In [1]: import numpy as np

In [2]: np.set_printoptions(suppress=True, linewidth=120)

In [3]: feats = np.array([[0, 0, 0], [0, 9, 0], [0, 0, 0]])

In [4]: rng = np.random.default_rng(3)

In [5]: labels = rng.permutation(3)

In [6]: labels
Out[6]: array([2, 1, 0])

In [7]: A2 = feats[labels][:, labels]

In [8]: np.allclose(A2, feats)
Out[8]: True

In [9]: np.round(np.linalg.det(A2), 1), np.round(np.linalg.det(feats[labels]), 1)
Out[9]: (np.float64(0.0), np.float64(0.0))

In [10]: np.abs(np.diag(np.linalg.qr(feats)[1])) > 1e-9
Out[10]: array([False,  True, False])

In [11]: np.allclose(feats[:-1].T @ np.linalg.lstsq(feats[:-1].T, feats[-1])[0], feats[-1])
Out[11]: True

In [12]: np.round(feats @ np.linalg.pinv(feats) @ feats, 1)
Out[12]: 
array([[0., 0., 0.],
       [0., 9., 0.],
       [0., 0., 0.]])

In [13]: round(float(np.trace(np.linalg.pinv(feats) @ feats)), 1)
Out[13]: 1.0

In [14]: Uu, sv, Vt = np.linalg.svd(feats)

In [15]: evecs = Vt[:(sv > 1e-8).sum()]

In [16]: x = feats[0] + -1 * feats[2] + rng.integers(2) * np.eye(3)[2]

In [17]: x
Out[17]: array([0., 0., 0.])

In [18]: np.diag(evecs.T @ evecs)
Out[18]: array([0., 1., 0.])

In [19]: np.round(np.linalg.norm(x - evecs.T @ evecs @ x), 1)
Out[19]: np.float64(0.0)

In [20]: np.allclose(evecs.T @ evecs @ x, x)
Out[20]: True

In [21]: W0 = np.loadtxt("run4.csv", delimiter=",")

In [22]: W0
Out[22]: 
array([[ 114.,    1.,   -9.,    8.,    6.,   -8.,    5.,   -3.,   -7.,    4.],
       [   7.,  151.,   -5.,   -2.,    6.,    0.,   -9.,    1.,   -9.,   -4.],
       [   9.,    5.,  152.,   -4.,    4.,   -6.,   -1.,    7.,    0.,   -9.],
       [  -4.,   -1.,   -6., -137.,    0.,    8.,    1.,   -8.,    5.,    2.],
       [   3.,   -3.,    7.,    1.,   65.,    3.,   -9.,   -8.,   -7.,   -8.],
       [  -8.,   -2.,    5.,    1.,   -6., -143.,    6.,    3.,    7.,   -2.],
       [   2.,   -6.,    4.,   -7.,   -6.,    9., -106.,   -9.,    7.,   -8.],
       [  -4.,   -5.,   -8.,    1.,   -3.,    8.,    2.,    6.,   -2.,    5.],
       [  -7.,   -5.,    1.,    1.,    4.,   -2.,    7.,    4., -119.,    0.],
       [   3.,    2.,    5.,   -6.,    0.,   -8.,   -3.,    7.,    0.,  172.]])

In [23]: A2 = np.linalg.invert(W0)
AttributeError: module 'numpy.linalg' has no attribute 'invert'


In [24]: A2 = np.linalg.inv(W0)

In [25]: (np.abs(A2) > 1e-9).astype(int)
Out[25]: 
array([[1, 1, 1, 1, 1, 1, 1, 1, 1, 1],
       [1, 1, 1, 1, 1, 1, 1, 1, 1, 1],
       [1, 1, 1, 1, 1, 1, 1, 1, 1, 1],
       [1, 1, 1, 1, 1, 1, 1, 1, 1, 1],
       [1, 1, 1, 1, 1, 1, 1, 1, 1, 1],
       [1, 1, 1, 1, 1, 1, 1, 1, 1, 1],
       [1, 1, 1, 1, 1, 1, 1, 1, 1, 1],
       [1, 1, 1, 1, 1, 1, 1, 1, 1, 1],
       [1, 1, 1, 1, 1, 1, 1, 1, 1, 1],
       [1, 1, 1, 1, 1, 1, 1, 1, 1, 1]])

In [26]: round(float(np.linalg.cond(W0)), 1)
Out[26]: 31.3

In [27]: A2.round(1) + 0
Out[27]: 
array([[0. , 0. , 0. , 0. , 0. , 0. , 0. , 0. , 0. , 0. ],
       [0. , 0. , 0. , 0. , 0. , 0. , 0. , 0. , 0. , 0. ],
       [0. , 0. , 0. , 0. , 0. , 0. , 0. , 0. , 0. , 0. ],
       [0. , 0. , 0. , 0. , 0. , 0. , 0. , 0. , 0. , 0. ],
       [0. , 0. , 0. , 0. , 0. , 0. , 0. , 0. , 0. , 0. ],
       [0. , 0. , 0. , 0. , 0. , 0. , 0. , 0. , 0. , 0. ],
       [0. , 0. , 0. , 0. , 0. , 0. , 0. , 0. , 0. , 0. ],
       [0. , 0. , 0. , 0. , 0. , 0. , 0. , 0.2, 0. , 0. ],
       [0. , 0. , 0. , 0. , 0. , 0. , 0. , 0. , 0. , 0. ],
       [0. , 0. , 0. , 0. , 0. , 0. , 0. , 0. , 0. , 0. ]])

In [28]: np.round(np.linalg.det(W0) * np.linalg.det(A2), 1)
Out[28]: np.float64(1.0)

In [29]: mat = np.loadtxt("m.csv", delimiter=",")

In [30]: mat
Out[30]: 
array([[-1., -1., -2., -1.,  2., -2.],
       [-1., -1.,  2., -2.,  1.,  0.],
       [ 1.,  2., -2.,  2.,  1.,  0.],
       [ 0., -1., -1., -1.,  1.,  0.],
       [ 0.,  0.,  0.,  0.,  2., -3.],
       [ 0.,  0.,  0.,  0., -3.,  3.]])

In [31]: gram = mat.T @ mat

In [32]: np.round(np.linalg.svd(mat, compute_uv=False) ** 2, 1) + 0
Out[32]: array([42.1, 22.9,  7.5,  2. ,  0.5,  0. ])

In [33]: gram
Out[33]: 
array([[  3.,   4.,  -2.,   5.,  -2.,   2.],
       [  4.,   7.,  -3.,   8.,  -2.,   2.],
       [ -2.,  -3.,  13.,  -5.,  -5.,   4.],
       [  5.,   8.,  -5.,  10.,  -3.,   2.],
       [ -2.,  -2.,  -5.,  -3.,  20., -19.],
       [  2.,   2.,   4.,   2., -19.,  22.]])

In [34]: np.diag(gram)
Out[34]: array([ 3.,  7., 13., 10., 20., 22.])

In [35]: np.linalg.matrix_rank(gram)
Out[35]: np.int64(6)

In [36]: np.allclose(gram, gram.T)
Out[36]: True

In [37]: np.round(np.linalg.eigvalsh(gram)[::-1], 1) + 0
Out[37]: array([42.1, 22.9,  7.5,  2. ,  0.5,  0. ])
